$ python3 -q
>>> import numpy as np
>>> import numpy.linalg as la
>>> np.set_printoptions(precision=2, suppress=True, linewidth=200, floatmode="fixed")
>>> feats = np.loadtxt("a.csv", delimiter=",")
>>> feats
array([[-1.00, -3.00,  0.00,  0.00],
       [-1.00,  0.00,  0.00,  0.00],
       [ 0.00,  0.00, -1.00, -3.00],
       [ 0.00,  0.00, -1.00,  0.00]])
>>> np.sort(la.eigvals(feats).real)
array([-2.30, -2.30,  1.30,  1.30])
>>> np.flatnonzero(la.matrix_power((feats != 0) + (feats.T != 0) + np.eye(4), 4)[1])
array([0, 1])
>>> feats @ feats
array([[4.00, 3.00, 0.00, 0.00],
       [1.00, 3.00, 0.00, 0.00],
       [0.00, 0.00, 4.00, 3.00],
       [0.00, 0.00, 1.00, 3.00]])
>>> vals, evecs = la.eig(feats)
>>> np.prod(vals)
np.float64(9.0)
>>> np.round(feats @ evecs[:, 0] - vals[0] * evecs[:, 0], 2) + 0
array([0.00, 0.00, 0.00, 0.00])
>>> np.sort(la.eigvals(feats @ feats))
array([1.70, 1.70, 5.30, 5.30])
>>> rng = np.random.default_rng(938)
>>> idx = rng.permutation(4)
>>> idx
array([2, 3, 1, 0])
>>> B = feats[idx][:, idx]
>>> B
array([[-1.00, -3.00,  0.00,  0.00],
       [-1.00,  0.00,  0.00,  0.00],
       [ 0.00,  0.00,  0.00, -1.00],
       [ 0.00,  0.00, -3.00, -1.00]])
>>> np.diag(B)
array([-1.00,  0.00,  0.00, -1.00])
>>> np.trace(B)
np.float64(-2.0)
>>> np.allclose(B, feats)
False
>>> round(float(la.det(B)), 2), round(la.det(feats[idx]), 2)
(9.0, np.float64(-9.0))
>>> X = np.load("layer17.npy")
>>> X
array([[ 3.00,  2.00,  1.00, -1.00],
       [ 5.00,  2.00,  5.00,  0.00],
       [-6.00, -2.00, -4.00,  1.00],
       [ 6.00,  2.00,  6.00,  1.00]])
>>> proj = np.triu(np.array([[5, 3, 3, 5], [0, 3, -2, 5], [-1, 4, 1, -4], [-4, 1, 2, -5]]), 1) + np.eye(4)
>>> B = proj @ X @ la.inv(proj)
>>> B
array([[  30.00,  -78.00, -212.00, -601.00],
       [  47.00, -125.00, -348.00, -999.00],
       [ -30.00,   80.00,  222.00,  635.00],
       [   6.00,  -16.00,  -44.00, -125.00]])
>>> np.poly(B)
array([  1.00,  -2.00,  -7.00,  20.00, -12.00])
>>> data = np.load("x.npy")
>>> data
array([[ 1.30, -0.70, -2.90, -0.30,  0.80, -1.69],
       [-0.40, -1.00,  0.00,  0.50, -0.40,  0.74],
       [-1.40, -1.80,  0.80, -0.20, -0.70,  1.58],
       [-1.40,  0.70,  0.70, -1.00, -0.10,  1.09],
       [-0.10, -0.10,  2.10,  2.80, -1.10, -0.06],
       [ 0.90,  0.00, -0.20,  1.30, -0.30, -1.31],
       [ 0.40,  1.20,  0.20, -0.20, -0.50, -0.08],
       [ 1.70,  0.50,  1.60,  0.80, -1.10, -1.64],
       [ 1.30, -1.70,  1.80,  0.70,  0.60, -0.96],
       [ 1.00, -1.60,  1.50, -1.30, -1.10, -1.14],
       [-1.50, -0.80, -1.00,  1.40, -0.90,  1.68],
       [-2.00,  0.60,  0.40,  0.00, -0.70,  1.79],
       [ 2.40, -0.30,  0.60, -0.10, -0.80, -2.13],
       [-1.50, -0.90, -0.10,  2.50,  0.90,  1.57],
       [ 1.20,  1.70, -1.10, -0.30,  0.70, -0.97],
       [ 1.80, -1.00, -2.10,  1.00,  0.30, -1.06],
       [-0.80, -2.00,  1.00,  1.40,  0.50,  0.47],
       [-0.50, -0.50,  0.20, -0.20, -0.60,  0.50],
       [-0.10, -0.80, -1.20, -1.80, -0.40,  0.36],
       [-1.20,  0.00, -2.30, -1.00,  1.20,  1.09],
       [-0.30, -0.40,  0.10, -0.80,  0.20,  0.04],
       [ 1.30, -0.30,  0.40,  2.50,  1.60, -1.77],
       [-0.40,  0.30,  0.10,  2.20,  0.70,  0.22],
       [-0.70, -0.60,  0.20,  0.00, -1.60,  0.37],
       [-2.50, -1.50,  2.00,  1.20,  0.10,  2.45],
       [-0.70, -0.60,  1.90, -0.50, -0.50,  0.57],
       [-0.90,  1.40, -0.20,  0.20,  1.20,  0.87],
       [-0.80,  0.40,  0.10,  0.90,  0.90,  0.23],
       [ 0.80, -0.40,  0.70,  0.10,  0.50, -0.40],
       [ 0.90,  0.50, -2.60,  0.60, -1.10, -1.33],
       [ 1.50, -0.40,  0.60, -0.60,  0.70, -1.53],
       [-0.90, -0.90, -0.70, -0.40,  0.20,  1.10],
       [-0.70,  0.40, -0.30, -2.10,  0.30,  0.34],
       [-0.50,  0.50,  0.60,  0.30,  0.10,  0.53],
       [-0.90, -1.40,  0.20, -0.40, -1.40,  0.72],
       [ 0.60,  1.30, -0.70,  0.80, -0.40, -0.53],
       [ 0.30, -2.10, -0.40,  0.70,  0.00, -0.58],
       [ 1.80,  1.20,  1.50, -3.30,  0.00, -1.69],
       [-0.70,  1.10,  1.00,  0.90,  0.60,  0.02],
       [ 1.10,  1.40, -0.80, -0.60,  0.50, -1.28]])
>>> x = np.array([2, 1, 2, 1, -1, 2])
>>> rhs = data @ x
>>> la.lstsq(data, rhs)[0]
array([ 2.00,  1.00,  2.00,  1.00, -1.00,  2.00])
>>> rhs = rhs + 0.05 * rng.normal(size=40)
>>> rhs
array([-8.39,  0.53,  0.63,  0.65,  7.66,  0.31,  2.42,  5.72,  2.60,  0.95, -0.12,  1.63,  2.06,  0.58, -1.09, -3.01,  0.24,  0.25, -4.20, -7.00, -1.75,  0.41,  1.64,  0.75,  3.48,  2.98,  0.03,
       -0.54,  1.44, -3.91, -0.61, -2.48, -3.43,  1.97, -0.40,  1.23, -2.77,  1.08,  2.08, -1.67])
>>> beta, *_ = la.lstsq(data, rhs)
>>> [round(float(la.norm(la.solve(data.T @ data + lam * np.eye(6), data.T @ rhs))), 2) for lam in (0, 1, 10, 100)]
[3.87, 3.12, 2.15, 0.86]
>>> beta
array([ 1.99,  1.01,  2.00,  1.00, -0.99,  2.00])
>>> np.round(data.T @ (rhs - data @ beta), 2) + 0
array([0.00, 0.00, 0.00, 0.00, 0.00, 0.00])
